% ipython --no-banner

In [1]: import numpy as np

In [2]: np.set_printoptions(suppress=True, linewidth=120)

In [3]: f = np.array([1, -1, -2, -1, 0, 1, -2]) + 0.5

In [4]: mat = np.outer(f, f) / (f @ f)

In [5]: print(mat.round(2))
[[ 0.23 -0.08 -0.23 -0.08  0.08  0.23 -0.23]
 [-0.08  0.03  0.08  0.03 -0.03 -0.08  0.08]
 [-0.23  0.08  0.23  0.08 -0.08 -0.23  0.23]
 [-0.08  0.03  0.08  0.03 -0.03 -0.08  0.08]
 [ 0.08 -0.03 -0.08 -0.03  0.03  0.08 -0.08]
 [ 0.23 -0.08 -0.23 -0.08  0.08  0.23 -0.23]
 [-0.23  0.08  0.23  0.08 -0.08 -0.23  0.23]]

In [6]: # rank 1

In [7]: Uu, sigma, Vh = np.linalg.svd(mat)

In [8]: print(np.argmax(sigma[:-1] / (sigma[1:] + 1e-6)) + 1)
1

In [9]: Y = Uu[:, :1] @ np.diag(sigma[:1]) @ Vh[:1]

In [10]: print(Y.round(2))
[[ 0.23 -0.08 -0.23 -0.08  0.08  0.23 -0.23]
 [-0.08  0.03  0.08  0.03 -0.03 -0.08  0.08]
 [-0.23  0.08  0.23  0.08 -0.08 -0.23  0.23]
 [-0.08  0.03  0.08  0.03 -0.03 -0.08  0.08]
 [ 0.08 -0.03 -0.08 -0.03  0.03  0.08 -0.08]
 [ 0.23 -0.08 -0.23 -0.08  0.08  0.23 -0.23]
 [-0.23  0.08  0.23  0.08 -0.08 -0.23  0.23]]

In [11]: print(np.linalg.matrix_rank(Y))
1

In [12]: print(np.linalg.matrix_rank(mat, rtol=0.05))
1

In [13]: print(round(float(np.abs(mat - Y).max()), 2))
0.0

In [14]: print(round(np.linalg.norm(mat - Y, 2), 2), round(float(sigma[1]), 2))
0.0 0.0

In [15]: x0 = np.array([1, 1, 1, 2, 3, 3, 0])

In [16]: print(np.round(mat @ mat @ x0, 2))
[ 0.69 -0.23 -0.69 -0.23  0.23  0.69 -0.69]

In [17]: print(np.round(np.eye(7) - mat, 2))
[[ 0.77  0.08  0.23  0.08 -0.08 -0.23  0.23]
 [ 0.08  0.97 -0.08 -0.03  0.03  0.08 -0.08]
 [ 0.23 -0.08  0.77 -0.08  0.08  0.23 -0.23]
 [ 0.08 -0.03 -0.08  0.97  0.03  0.08 -0.08]
 [-0.08  0.03  0.08  0.03  0.97 -0.08  0.08]
 [-0.23  0.08  0.23  0.08 -0.08  0.77  0.23]
 [ 0.23 -0.08 -0.23 -0.08  0.08  0.23  0.77]]

In [18]: print(np.round(np.linalg.eigvalsh(2 * mat - np.eye(7)), 2))
[-1. -1. -1. -1. -1. -1.  1.]

In [19]: print(round(float((x0 - mat @ x0) @ (mat @ x0)), 2))
-0.0

In [20]: r = np.linalg.matrix_rank(mat)

In [21]: print(r)
1

In [22]: N = np.linalg.svd(mat)[2][r:].T

In [23]: print(np.linalg.matrix_rank(mat.T @ mat), np.linalg.matrix_rank(mat @ mat.T))
1 1

In [24]: rng = np.random.default_rng(28)

In [25]: labels = rng.permutation(7)

In [26]: print(labels)
[5 1 3 4 2 6 0]

In [27]: Y = mat[labels][:, labels]

In [28]: print(np.allclose(Y, mat))
False

In [29]: print(np.round(np.diag(Y), 2))
[0.23 0.03 0.03 0.03 0.23 0.23 0.23]

In [30]: W0 = np.load("data.npy")

In [31]: print(W0.round(2))
[[ -3.96  -3.94  -1.43   1.51]
 [-11.19 -14.79 -14.09  -0.3 ]
 [ -7.16  -8.74  -7.03   0.71]
 [ -4.88  -5.32  -3.04   1.28]
 [  0.57   2.86   6.5    2.64]
 [ -5.79  -6.69  -4.64   1.05]
 [ -6.04  -7.06  -5.07   0.99]
 [ -4.4   -4.59  -2.19   1.4 ]
 [  4.24   8.36  12.92   3.56]
 [  2.34   5.51   9.59   3.08]
 [ -6.32  -7.47  -5.55   0.92]
 [ -8.32 -10.48  -9.06   0.42]]

In [32]: th = np.radians(36)

In [33]: R = np.eye(4)

In [34]: R[3, 3] = R[0, 0] = np.cos(th)

In [35]: R[3, 0], R[0, 3] = -np.sin(th), np.sin(th)

In [36]: print(R.round(2))
[[ 0.81  0.    0.    0.59]
 [ 0.    1.    0.    0.  ]
 [ 0.    0.    1.    0.  ]
 [-0.59  0.    0.    0.81]]

In [37]: Y = W0 @ R.T

In [38]: print(round(np.linalg.det(R), 2), np.round(np.trace(R), 2))
1.0 3.62

In [39]: print(np.round(np.abs(Y - W0).max(axis=0), 2))
[1.96 0.   0.   6.64]

In [40]: print(np.round(np.linalg.svd(W0, compute_uv=False), 2) + 0, np.round(np.linalg.svd(Y, compute_uv=False), 2) + 0)
[42.53 11.04  0.    0.  ] [42.53 11.04  0.    0.  ]

In [41]: Uu, sigma, Vh = np.linalg.svd(W0)

In [42]: print(np.argmax(sigma[:-1] / (sigma[1:] + 1e-6)) + 1)
2

In [43]: print(sigma.round(2) + 0)
[42.53 11.04  0.    0.  ]

In [44]: Y = Uu[:, :2] @ np.diag(sigma[:2]) @ Vh[:2]

In [45]: print(round(np.linalg.norm(W0 - Y) / np.linalg.norm(W0), 2))
0.0

In [46]: Uu, sigma, Vh = np.linalg.svd(W0)

In [47]: evecs = Vh[:(sigma > 1e-8).sum()]

In [48]: x0 = W0[8] + -1 * W0[4] + rng.integers(2) * np.eye(4)[2]

In [49]: print(x0.round(2))
[3.66 5.5  7.41 0.92]

In [50]: print(np.round(evecs.T @ evecs, 2))
[[ 0.49  0.41 -0.02 -0.28]
 [ 0.41  0.45  0.25 -0.11]
 [-0.02  0.25  0.75  0.35]
 [-0.28 -0.11  0.35  0.31]]

In [51]: print(np.allclose(evecs.T @ evecs @ x0, x0))
False

In [52]: print(np.linalg.matrix_rank(np.vstack([W0, x0])))
3

In [53]: print(np.round(np.diag(evecs.T @ evecs), 2))
[0.49 0.45 0.75 0.31]
